% ipython --no-banner

In [1]: import numpy as np

In [2]: import numpy.linalg as la

In [3]: np.set_printoptions(suppress=True, linewidth=100)

In [4]: rnd = lambda a: np.round(a, 1) + 0

In [5]: M = np.loadtxt("a.csv", delimiter=",")

In [6]: print(rnd(M))
[[ 1.   0.1 -0.1 -0.1  0.1  0.1 -0.1 -0.1 -0.1  0.1 -0.1  0.1]
 [ 0.1  0.8  0.2  0.3 -0.2 -0.2  0.2  0.2  0.2 -0.2  0.2 -0.2]
 [-0.1  0.2  0.8 -0.3  0.2  0.2 -0.2 -0.2 -0.2  0.2 -0.2  0.2]
 [-0.1  0.3 -0.3  0.6  0.3  0.3 -0.3 -0.3 -0.3  0.3 -0.3  0.3]
 [ 0.1 -0.2  0.2  0.3  0.8 -0.2  0.2  0.2  0.2 -0.2  0.2 -0.2]
 [ 0.1 -0.2  0.2  0.3 -0.2  0.8  0.2  0.2  0.2 -0.2  0.2 -0.2]
 [-0.1  0.2 -0.2 -0.3  0.2  0.2  0.8 -0.2 -0.2  0.2 -0.2  0.2]
 [-0.1  0.2 -0.2 -0.3  0.2  0.2 -0.2  0.8 -0.2  0.2 -0.2  0.2]
 [-0.1  0.2 -0.2 -0.3  0.2  0.2 -0.2 -0.2  0.8  0.2 -0.2  0.2]
 [ 0.1 -0.2  0.2  0.3 -0.2 -0.2  0.2  0.2  0.2  0.8  0.2 -0.2]
 [-0.1  0.2 -0.2 -0.3  0.2  0.2 -0.2 -0.2 -0.2  0.2  0.8  0.2]
 [ 0.1 -0.2  0.2  0.3 -0.2 -0.2  0.2  0.2  0.2 -0.2  0.2  0.8]]

In [7]: O, Rm = la.qr(M)

In [8]: print(np.allclose(Rm.T @ Rm, M.T @ M))
True

In [9]: print(rnd(O @ Rm))
[[ 1.   0.1 -0.1 -0.1  0.1  0.1 -0.1 -0.1 -0.1  0.1 -0.1  0.1]
 [ 0.1  0.8  0.2  0.3 -0.2 -0.2  0.2  0.2  0.2 -0.2  0.2 -0.2]
 [-0.1  0.2  0.8 -0.3  0.2  0.2 -0.2 -0.2 -0.2  0.2 -0.2  0.2]
 [-0.1  0.3 -0.3  0.6  0.3  0.3 -0.3 -0.3 -0.3  0.3 -0.3  0.3]
 [ 0.1 -0.2  0.2  0.3  0.8 -0.2  0.2  0.2  0.2 -0.2  0.2 -0.2]
 [ 0.1 -0.2  0.2  0.3 -0.2  0.8  0.2  0.2  0.2 -0.2  0.2 -0.2]
 [-0.1  0.2 -0.2 -0.3  0.2  0.2  0.8 -0.2 -0.2  0.2 -0.2  0.2]
 [-0.1  0.2 -0.2 -0.3  0.2  0.2 -0.2  0.8 -0.2  0.2 -0.2  0.2]
 [-0.1  0.2 -0.2 -0.3  0.2  0.2 -0.2 -0.2  0.8  0.2 -0.2  0.2]
 [ 0.1 -0.2  0.2  0.3 -0.2 -0.2  0.2  0.2  0.2  0.8  0.2 -0.2]
 [-0.1  0.2 -0.2 -0.3  0.2  0.2 -0.2 -0.2 -0.2  0.2  0.8  0.2]
 [ 0.1 -0.2  0.2  0.3 -0.2 -0.2  0.2  0.2  0.2 -0.2  0.2  0.8]]

In [10]: print(rnd(np.trace(O @ O.T)))
12.0

In [11]: print(O.shape, Rm.shape)
(12, 12) (12, 12)

In [12]: print(rnd(Rm))
[[-1.  0.  0.  0.  0.  0.  0.  0.  0.  0.  0.  0.]
 [ 0. -1.  0.  0.  0.  0.  0.  0.  0.  0.  0.  0.]
 [ 0.  0. -1.  0.  0.  0.  0.  0.  0.  0.  0.  0.]
 [ 0.  0.  0. -1.  0.  0.  0.  0.  0.  0.  0.  0.]
 [ 0.  0.  0.  0. -1.  0.  0.  0.  0.  0.  0.  0.]
 [ 0.  0.  0.  0.  0. -1.  0.  0.  0.  0.  0.  0.]
 [ 0.  0.  0.  0.  0.  0. -1.  0.  0.  0.  0.  0.]
 [ 0.  0.  0.  0.  0.  0.  0. -1.  0.  0.  0.  0.]
 [ 0.  0.  0.  0.  0.  0.  0.  0. -1.  0.  0.  0.]
 [ 0.  0.  0.  0.  0.  0.  0.  0.  0. -1.  0.  0.]
 [ 0.  0.  0.  0.  0.  0.  0.  0.  0.  0.  1.  0.]
 [ 0.  0.  0.  0.  0.  0.  0.  0.  0.  0.  0.  1.]]

In [13]: rng = np.random.default_rng(65659)

In [14]: lab = rng.permutation(12)

In [15]: print(lab)
[ 6  0  7  5  9  3  2 10  4  8  1 11]

In [16]: A2 = M[lab][:, lab]

In [17]: print(rnd(la.det(A2)), rnd(la.det(M[lab])))
-1.0 -1.0

In [18]: print(rnd(np.diag(A2)))
[0.8 1.  0.8 0.8 0.8 0.6 0.8 0.8 0.8 0.8 0.8 0.8]

In [19]: print(np.allclose(A2, M))
False

In [20]: print(rnd(A2))
[[ 0.8 -0.1 -0.2  0.2  0.2 -0.3 -0.2 -0.2  0.2 -0.2  0.2  0.2]
 [-0.1  1.  -0.1  0.1  0.1 -0.1 -0.1 -0.1  0.1 -0.1  0.1  0.1]
 [-0.2 -0.1  0.8  0.2  0.2 -0.3 -0.2 -0.2  0.2 -0.2  0.2  0.2]
 [ 0.2  0.1  0.2  0.8 -0.2  0.3  0.2  0.2 -0.2  0.2 -0.2 -0.2]
 [ 0.2  0.1  0.2 -0.2  0.8  0.3  0.2  0.2 -0.2  0.2 -0.2 -0.2]
 [-0.3 -0.1 -0.3  0.3  0.3  0.6 -0.3 -0.3  0.3 -0.3  0.3  0.3]
 [-0.2 -0.1 -0.2  0.2  0.2 -0.3  0.8 -0.2  0.2 -0.2  0.2  0.2]
 [-0.2 -0.1 -0.2  0.2  0.2 -0.3 -0.2  0.8  0.2 -0.2  0.2  0.2]
 [ 0.2  0.1  0.2 -0.2 -0.2  0.3  0.2  0.2  0.8  0.2 -0.2 -0.2]
 [-0.2 -0.1 -0.2  0.2  0.2 -0.3 -0.2 -0.2  0.2  0.8  0.2  0.2]
 [ 0.2  0.1  0.2 -0.2 -0.2  0.3  0.2  0.2 -0.2  0.2  0.8 -0.2]
 [ 0.2  0.1  0.2 -0.2 -0.2  0.3  0.2  0.2 -0.2  0.2 -0.2  0.8]]

In [21]: print(np.trace(A2))
10.0

In [22]: print(rnd(np.sort(np.abs(la.eigvals(A2)))))
[1. 1. 1. 1. 1. 1. 1. 1. 1. 1. 1. 1.]

In [23]: ev, V = la.eigh(M)

In [24]: print(rnd(ev))
[-1.  1.  1.  1.  1.  1.  1.  1.  1.  1.  1.  1.]

In [25]: print(rnd(V.T @ V))
[[1. 0. 0. 0. 0. 0. 0. 0. 0. 0. 0. 0.]
 [0. 1. 0. 0. 0. 0. 0. 0. 0. 0. 0. 0.]
 [0. 0. 1. 0. 0. 0. 0. 0. 0. 0. 0. 0.]
 [0. 0. 0. 1. 0. 0. 0. 0. 0. 0. 0. 0.]
 [0. 0. 0. 0. 1. 0. 0. 0. 0. 0. 0. 0.]
 [0. 0. 0. 0. 0. 1. 0. 0. 0. 0. 0. 0.]
 [0. 0. 0. 0. 0. 0. 1. 0. 0. 0. 0. 0.]
 [0. 0. 0. 0. 0. 0. 0. 1. 0. 0. 0. 0.]
 [0. 0. 0. 0. 0. 0. 0. 0. 1. 0. 0. 0.]
 [0. 0. 0. 0. 0. 0. 0. 0. 0. 1. 0. 0.]
 [0. 0. 0. 0. 0. 0. 0. 0. 0. 0. 1. 0.]
 [0. 0. 0. 0. 0. 0. 0. 0. 0. 0. 0. 1.]]

In [26]: print(rnd(V @ np.diag(ev) @ V.T))
[[ 1.   0.1 -0.1 -0.1  0.1  0.1 -0.1 -0.1 -0.1  0.1 -0.1  0.1]
 [ 0.1  0.8  0.2  0.3 -0.2 -0.2  0.2  0.2  0.2 -0.2  0.2 -0.2]
 [-0.1  0.2  0.8 -0.3  0.2  0.2 -0.2 -0.2 -0.2  0.2 -0.2  0.2]
 [-0.1  0.3 -0.3  0.6  0.3  0.3 -0.3 -0.3 -0.3  0.3 -0.3  0.3]
 [ 0.1 -0.2  0.2  0.3  0.8 -0.2  0.2  0.2  0.2 -0.2  0.2 -0.2]
 [ 0.1 -0.2  0.2  0.3 -0.2  0.8  0.2  0.2  0.2 -0.2  0.2 -0.2]
 [-0.1  0.2 -0.2 -0.3  0.2  0.2  0.8 -0.2 -0.2  0.2 -0.2  0.2]
 [-0.1  0.2 -0.2 -0.3  0.2  0.2 -0.2  0.8 -0.2  0.2 -0.2  0.2]
 [-0.1  0.2 -0.2 -0.3  0.2  0.2 -0.2 -0.2  0.8  0.2 -0.2  0.2]
 [ 0.1 -0.2  0.2  0.3 -0.2 -0.2  0.2  0.2  0.2  0.8  0.2 -0.2]
 [-0.1  0.2 -0.2 -0.3  0.2  0.2 -0.2 -0.2 -0.2  0.2  0.8  0.2]
 [ 0.1 -0.2  0.2  0.3 -0.2 -0.2  0.2  0.2  0.2 -0.2  0.2  0.8]]

In [27]: print(rnd(la.eigvalsh(M @ M)))
[1. 1. 1. 1. 1. 1. 1. 1. 1. 1. 1. 1.]

In [28]: print(np.unique(ev.round(6) + 0, return_counts=True)[1])
[ 1 11]

In [29]: print((ev > 1e-8).sum(), (ev < -1e-8).sum())
11 1

In [30]: ev, V = la.eigh(M)

In [31]: vec = np.array([3, 2, 1, 5, 3, 1, -1, 2, 1, 3, -5, -1])

In [32]: print(rnd(vec @ M @ vec / (vec @ vec)), rnd(ev[0]), rnd(ev[-1]))
1.0 -1.0 1.0

In [33]: print(rnd(np.abs(M).sum(axis=1).max()), rnd(np.abs(ev).max()))
3.2 1.0

In [34]: print(rnd(M.ravel(order="F")))
[ 1.   0.1 -0.1 -0.1  0.1  0.1 -0.1 -0.1 -0.1  0.1 -0.1  0.1  0.1  0.8  0.2  0.3 -0.2 -0.2  0.2
  0.2  0.2 -0.2  0.2 -0.2 -0.1  0.2  0.8 -0.3  0.2  0.2 -0.2 -0.2 -0.2  0.2 -0.2  0.2 -0.1  0.3
 -0.3  0.6  0.3  0.3 -0.3 -0.3 -0.3  0.3 -0.3  0.3  0.1 -0.2  0.2  0.3  0.8 -0.2  0.2  0.2  0.2
 -0.2  0.2 -0.2  0.1 -0.2  0.2  0.3 -0.2  0.8  0.2  0.2  0.2 -0.2  0.2 -0.2 -0.1  0.2 -0.2 -0.3
  0.2  0.2  0.8 -0.2 -0.2  0.2 -0.2  0.2 -0.1  0.2 -0.2 -0.3  0.2  0.2 -0.2  0.8 -0.2  0.2 -0.2
  0.2 -0.1  0.2 -0.2 -0.3  0.2  0.2 -0.2 -0.2  0.8  0.2 -0.2  0.2  0.1 -0.2  0.2  0.3 -0.2 -0.2
  0.2  0.2  0.2  0.8  0.2 -0.2 -0.1  0.2 -0.2 -0.3  0.2  0.2 -0.2 -0.2 -0.2  0.2  0.8  0.2  0.1
 -0.2  0.2  0.3 -0.2 -0.2  0.2  0.2  0.2 -0.2  0.2  0.8]

In [35]: print(rnd(M.reshape(2, -1)))
[[ 1.   0.1 -0.1 -0.1  0.1  0.1 -0.1 -0.1 -0.1  0.1 -0.1  0.1  0.1  0.8  0.2  0.3 -0.2 -0.2  0.2
   0.2  0.2 -0.2  0.2 -0.2 -0.1  0.2  0.8 -0.3  0.2  0.2 -0.2 -0.2 -0.2  0.2 -0.2  0.2 -0.1  0.3
  -0.3  0.6  0.3  0.3 -0.3 -0.3 -0.3  0.3 -0.3  0.3  0.1 -0.2  0.2  0.3  0.8 -0.2  0.2  0.2  0.2
  -0.2  0.2 -0.2  0.1 -0.2  0.2  0.3 -0.2  0.8  0.2  0.2  0.2 -0.2  0.2 -0.2]
 [-0.1  0.2 -0.2 -0.3  0.2  0.2  0.8 -0.2 -0.2  0.2 -0.2  0.2 -0.1  0.2 -0.2 -0.3  0.2  0.2 -0.2
   0.8 -0.2  0.2 -0.2  0.2 -0.1  0.2 -0.2 -0.3  0.2  0.2 -0.2 -0.2  0.8  0.2 -0.2  0.2  0.1 -0.2
   0.2  0.3 -0.2 -0.2  0.2  0.2  0.2  0.8  0.2 -0.2 -0.1  0.2 -0.2 -0.3  0.2  0.2 -0.2 -0.2 -0.2
   0.2  0.8  0.2  0.1 -0.2  0.2  0.3 -0.2 -0.2  0.2  0.2  0.2 -0.2  0.2  0.8]]

In [36]: print(rnd(M.reshape(-1, 2)))
[[ 1.   0.1]
 [-0.1 -0.1]
 [ 0.1  0.1]
 [-0.1 -0.1]
 [-0.1  0.1]
 [-0.1  0.1]
 [ 0.1  0.8]
 [ 0.2  0.3]
 [-0.2 -0.2]
 [ 0.2  0.2]
 [ 0.2 -0.2]
 [ 0.2 -0.2]
 [-0.1  0.2]
 [ 0.8 -0.3]
 [ 0.2  0.2]
 [-0.2 -0.2]
 [-0.2  0.2]
 [-0.2  0.2]
 [-0.1  0.3]
 [-0.3  0.6]
 [ 0.3  0.3]
 [-0.3 -0.3]
 [-0.3  0.3]
 [-0.3  0.3]
 [ 0.1 -0.2]
 [ 0.2  0.3]
 [ 0.8 -0.2]
 [ 0.2  0.2]
 [ 0.2 -0.2]
 [ 0.2 -0.2]
 [ 0.1 -0.2]
 [ 0.2  0.3]
 [-0.2  0.8]
 [ 0.2  0.2]
 [ 0.2 -0.2]
 [ 0.2 -0.2]
 [-0.1  0.2]
 [-0.2 -0.3]
 [ 0.2  0.2]
 [ 0.8 -0.2]
 [-0.2  0.2]
 [-0.2  0.2]
 [-0.1  0.2]
 [-0.2 -0.3]
 [ 0.2  0.2]
 [-0.2  0.8]
 [-0.2  0.2]
 [-0.2  0.2]
 [-0.1  0.2]
 [-0.2 -0.3]
 [ 0.2  0.2]
 [-0.2 -0.2]
 [ 0.8  0.2]
 [-0.2  0.2]
 [ 0.1 -0.2]
 [ 0.2  0.3]
 [-0.2 -0.2]
 [ 0.2  0.2]
 [ 0.2  0.8]
 [ 0.2 -0.2]
 [-0.1  0.2]
 [-0.2 -0.3]
 [ 0.2  0.2]
 [-0.2 -0.2]
 [-0.2  0.2]
 [ 0.8  0.2]
 [ 0.1 -0.2]
 [ 0.2  0.3]
 [-0.2 -0.2]
 [ 0.2  0.2]
 [ 0.2 -0.2]
 [ 0.2  0.8]]

In [37]: M.reshape(12, 13)
Traceback (most recent call last):
  Cell In[37], line 1
    M.reshape(12, 13)
ValueError: cannot reshape array of size 144 into shape (12,13)


In [38]: blk = M.reshape(12, 2, -1)

In [39]: print(rnd(blk[:, 0]))
[[ 1.   0.1 -0.1 -0.1  0.1  0.1]
 [ 0.1  0.8  0.2  0.3 -0.2 -0.2]
 [-0.1  0.2  0.8 -0.3  0.2  0.2]
 [-0.1  0.3 -0.3  0.6  0.3  0.3]
 [ 0.1 -0.2  0.2  0.3  0.8 -0.2]
 [ 0.1 -0.2  0.2  0.3 -0.2  0.8]
 [-0.1  0.2 -0.2 -0.3  0.2  0.2]
 [-0.1  0.2 -0.2 -0.3  0.2  0.2]
 [-0.1  0.2 -0.2 -0.3  0.2  0.2]
 [ 0.1 -0.2  0.2  0.3 -0.2 -0.2]
 [-0.1  0.2 -0.2 -0.3  0.2  0.2]
 [ 0.1 -0.2  0.2  0.3 -0.2 -0.2]]

In [40]: print(rnd(np.swapaxes(blk, 1, 2)[5]))
[[ 0.1  0.2]
 [-0.2  0.2]
 [ 0.2  0.2]
 [ 0.3 -0.2]
 [-0.2  0.2]
 [ 0.8 -0.2]]

In [41]: print(np.einsum("ihd,jhd->hij", blk, blk).shape)
(2, 12, 12)
